>>> import numpy as np
>>> np.set_printoptions(precision=3, suppress=True, linewidth=200, sign=" ")
>>> X = 5 * np.eye(7) + np.eye(7, k=1)
>>> X
array([[ 5.,  1.,  0.,  0.,  0.,  0.,  0.],
       [ 0.,  5.,  1.,  0.,  0.,  0.,  0.],
       [ 0.,  0.,  5.,  1.,  0.,  0.,  0.],
       [ 0.,  0.,  0.,  5.,  1.,  0.,  0.],
       [ 0.,  0.,  0.,  0.,  5.,  1.,  0.],
       [ 0.,  0.,  0.,  0.,  0.,  5.,  1.],
       [ 0.,  0.,  0.,  0.,  0.,  0.,  5.]])
>>> np.sort(np.linalg.eigvals(X))
array([ 5.,  5.,  5.,  5.,  5.,  5.,  5.])
>>> [int(np.linalg.matrix_rank(np.linalg.matrix_power(X, p))) for p in range(1, 8)]
[7, 7, 7, 7, 7, 7, 7]
>>> rng = np.random.default_rng(356)
>>> z = rng.permutation(7)
>>> B = X[:, z] * rng.choice([-1, 1], 7)
>>> B
array([[ 0., -0.,  1.,  0.,  5.,  0., -0.],
       [ 0., -0.,  5.,  1.,  0.,  0., -0.],
       [ 1., -0.,  0.,  5.,  0.,  0., -0.],
       [ 5., -1.,  0.,  0.,  0.,  0., -0.],
       [ 0., -5.,  0.,  0.,  0.,  0., -1.],
       [ 0., -0.,  0.,  0.,  0.,  1., -5.],
       [ 0., -0.,  0.,  0.,  0.,  5., -0.]])
>>> left, _, VT = np.linalg.svd(X.T @ B)
>>> z
array([ 3,  4,  1,  2,  0,  6,  5])
>>> np.round(left @ VT, 3) + 0
array([[ 0.,  0.,  0.,  0.,  1.,  0.,  0.],
       [ 0.,  0.,  1.,  0.,  0.,  0.,  0.],
       [ 0.,  0.,  0.,  1.,  0.,  0.,  0.],
       [ 1.,  0.,  0.,  0.,  0.,  0.,  0.],
       [ 0., -1.,  0.,  0.,  0.,  0.,  0.],
       [ 0.,  0.,  0.,  0.,  0.,  0., -1.],
       [ 0.,  0.,  0.,  0.,  0.,  1.,  0.]])
>>> np.round(np.linalg.lstsq(X, B)[0], 3) + 0
array([[ 0.,  0.,  0.,  0.,  1.,  0.,  0.],
       [ 0.,  0.,  1.,  0.,  0.,  0.,  0.],
       [ 0.,  0.,  0.,  1.,  0.,  0.,  0.],
       [ 1.,  0.,  0.,  0.,  0.,  0.,  0.],
       [ 0., -1.,  0.,  0.,  0.,  0.,  0.],
       [ 0.,  0.,  0.,  0.,  0.,  0., -1.],
       [ 0.,  0.,  0.,  0.,  0.,  1.,  0.]])
>>> B = X[0, 0] * X[1:] - np.outer(X[1:, 0], X[0])
>>> B
array([[  0.,  25.,   5.,   0.,   0.,   0.,   0.],
       [  0.,   0.,  25.,   5.,   0.,   0.,   0.],
       [  0.,   0.,   0.,  25.,   5.,   0.,   0.],
       [  0.,   0.,   0.,   0.,  25.,   5.,   0.],
       [  0.,   0.,   0.,   0.,   0.,  25.,   5.],
       [  0.,   0.,   0.,   0.,   0.,   0.,  25.]])
>>> X[:, 0] / X[0, 0]
array([ 1.,  0.,  0.,  0.,  0.,  0.,  0.])
>>> def softmax(z):
...     e = np.exp(z - z.max(axis=-1, keepdims=True))
...     return e / e.sum(axis=-1, keepdims=True)
... 
>>> np.round(softmax(B[5]), 3) + 0
array([ 0.,  0.,  0.,  0.,  0.,  0.,  1.])
>>> np.round(softmax(10 * B[5]), 3) + 0
array([ 0.,  0.,  0.,  0.,  0.,  0.,  1.])
>>> S = B @ B.T / np.sqrt(7)
>>> np.round(softmax(S + np.triu(np.full(S.shape, -np.inf), 1)), 3) + 0
array([[ 1.,  0.,  0.,  0.,  0.,  0.],
       [ 0.,  1.,  0.,  0.,  0.,  0.],
       [ 0.,  0.,  1.,  0.,  0.,  0.],
       [ 0.,  0.,  0.,  1.,  0.,  0.],
       [ 0.,  0.,  0.,  0.,  1.,  0.],
       [ 0.,  0.,  0.,  0.,  0.,  1.]])
>>> softmax(S).round(6).argmax(axis=1)
array([ 0,  1,  2,  3,  4,  5])
>>> np.round(softmax(S)[5] @ B, 3) + 0
array([  0.,   0.,   0.,   0.,   0.,   0.,  25.])
>>> B = np.linalg.inv(X)
>>> np.linalg.det(X) * B
array([[15625., -3125.,   625.,  -125.,    25.,    -5.,     1.],
       [    0., 15625., -3125.,   625.,  -125.,    25.,    -5.],
       [    0.,     0., 15625., -3125.,   625.,  -125.,    25.],
       [    0.,     0.,     0., 15625., -3125.,   625.,  -125.],
       [    0.,     0.,     0.,     0., 15625., -3125.,   625.],
       [    0.,     0.,     0.,     0.,     0., 15625., -3125.],
       [    0.,     0.,     0.,     0.,     0.,     0., 15625.]])
>>> (np.abs(B) > 1e-9).astype(int)
array([[ 1,  1,  1,  1,  1,  1,  1],
       [ 0,  1,  1,  1,  1,  1,  1],
       [ 0,  0,  1,  1,  1,  1,  1],
       [ 0,  0,  0,  1,  1,  1,  1],
       [ 0,  0,  0,  0,  1,  1,  1],
       [ 0,  0,  0,  0,  0,  1,  1],
       [ 0,  0,  0,  0,  0,  0,  1]])
>>> B.round(3) + 0
array([[ 0.2  , -0.04 ,  0.008, -0.002,  0.   ,  0.   ,  0.   ],
       [ 0.   ,  0.2  , -0.04 ,  0.008, -0.002,  0.   ,  0.   ],
       [ 0.   ,  0.   ,  0.2  , -0.04 ,  0.008, -0.002,  0.   ],
       [ 0.   ,  0.   ,  0.   ,  0.2  , -0.04 ,  0.008, -0.002],
       [ 0.   ,  0.   ,  0.   ,  0.   ,  0.2  , -0.04 ,  0.008],
       [ 0.   ,  0.   ,  0.   ,  0.   ,  0.   ,  0.2  , -0.04 ],
       [ 0.   ,  0.   ,  0.   ,  0.   ,  0.   ,  0.   ,  0.2  ]])
>>> round(float(np.linalg.det(X) * np.linalg.det(B)), 3)
1.0
>>> F = (rng.random((3, 3)) < 0.3) + np.eye(3)
>>> F /= F.sum(axis=1, keepdims=True)
>>> F
array([[ 0.5 ,  0.5 ,  0.  ],
       [ 0.  ,  0.5 ,  0.5 ],
       [ 0.25,  0.25,  0.5 ]])
>>> x = np.array([3, 0, 0])
>>> y = F @ x
>>> b, lr = np.zeros(3), 1 / np.linalg.norm(F, 2) ** 2
>>> for i in range(40):
...     b -= lr * F.T @ (F @ b - y)
...     if i % 10 == 0: print(i, round(np.linalg.norm(F @ b - y), 3))
... 
0 0.879
10 0.246
20 0.143
30 0.084
>>> b
array([ 2.861,  0.15 , -0.087])
>>> left, s, VT = np.linalg.svd(F, full_matrices=False)
>>> round(np.sqrt((s ** 2).sum()), 3), round(float(np.linalg.norm(F)), 3)
(np.float64(1.173), 1.173)
>>> np.round(VT @ VT.T, 3) + 0
array([[ 1.,  0.,  0.],
       [ 0.,  1.,  0.],
       [ 0.,  0.,  1.]])
>>> (s > 1e-8).sum()
np.int64(3)
>>> s / s[0]
array([ 1.   ,  0.513,  0.228])
>>> np.round(left.T @ F @ VT.T, 3) + 0
array([[ 1.023,  0.   ,  0.   ],
       [ 0.   ,  0.524,  0.   ],
       [ 0.   ,  0.   ,  0.233]])
>>> np.abs(left[:, 0]).round(6).argmax()
np.int64(1)
>>> np.unravel_index(np.abs(F).argmax(), F.shape)
(np.int64(0), np.int64(0))
>>> np.abs(F).max()
np.float64(0.5)
>>> F.sum(axis=1)
array([ 1.,  1.,  1.])
>>> np.diff(F, axis=0)
array([[-0.5 ,  0.  ,  0.5 ],
       [ 0.25, -0.25,  0.  ]])
>>> F.shape
(3, 3)
>>> F.sum(axis=0)
array([ 0.75,  1.25,  1.  ])
>>> round(float(np.linalg.norm(F)), 3)
1.173
>>> A = np.load("mat.npy")
>>> A
array([[ 0,  0,  1,  0],
       [ 0,  0,  1,  0],
       [ 1,  1,  0,  1],
       [ 0,  0,  1,  0]])
>>> x = np.array([2, 0, 3, 2])
>>> h1 = np.maximum(A @ x, 0)
>>> A.T @ h1
array([ 4,  4,  9,  4])
>>> A * (h1 > 1e-9)[:, None]
array([[ 0,  0,  1,  0],
       [ 0,  0,  1,  0],
       [ 1,  1,  0,  1],
       [ 0,  0,  1,  0]])
>>> np.flatnonzero(h1 > 1e-9)
array([ 0,  1,  2,  3])
>>> A @ A
array([[ 1,  1,  0,  1],
       [ 1,  1,  0,  1],
       [ 0,  0,  3,  0],
       [ 1,  1,  0,  1]])
>>> np.allclose(A, A.T)
True
>>> np.linalg.matrix_power(A, 4)
array([[ 3,  3,  0,  3],
       [ 3,  3,  0,  3],
       [ 0,  0,  9,  0],
       [ 3,  3,  0,  3]])
>>> np.round(np.abs(np.linalg.eigvals(A)).max(), 3)
np.float64(1.732)
>>> (A - A.T) / 2
array([[ 0.,  0.,  0.,  0.],
       [ 0.,  0.,  0.,  0.],
       [ 0.,  0.,  0.,  0.],
       [ 0.,  0.,  0.,  0.]])
>>> np.round(np.sort(np.abs(np.linalg.eigvals(A))), 3) + 0
array([ 0.   ,  0.   ,  1.732,  1.732])
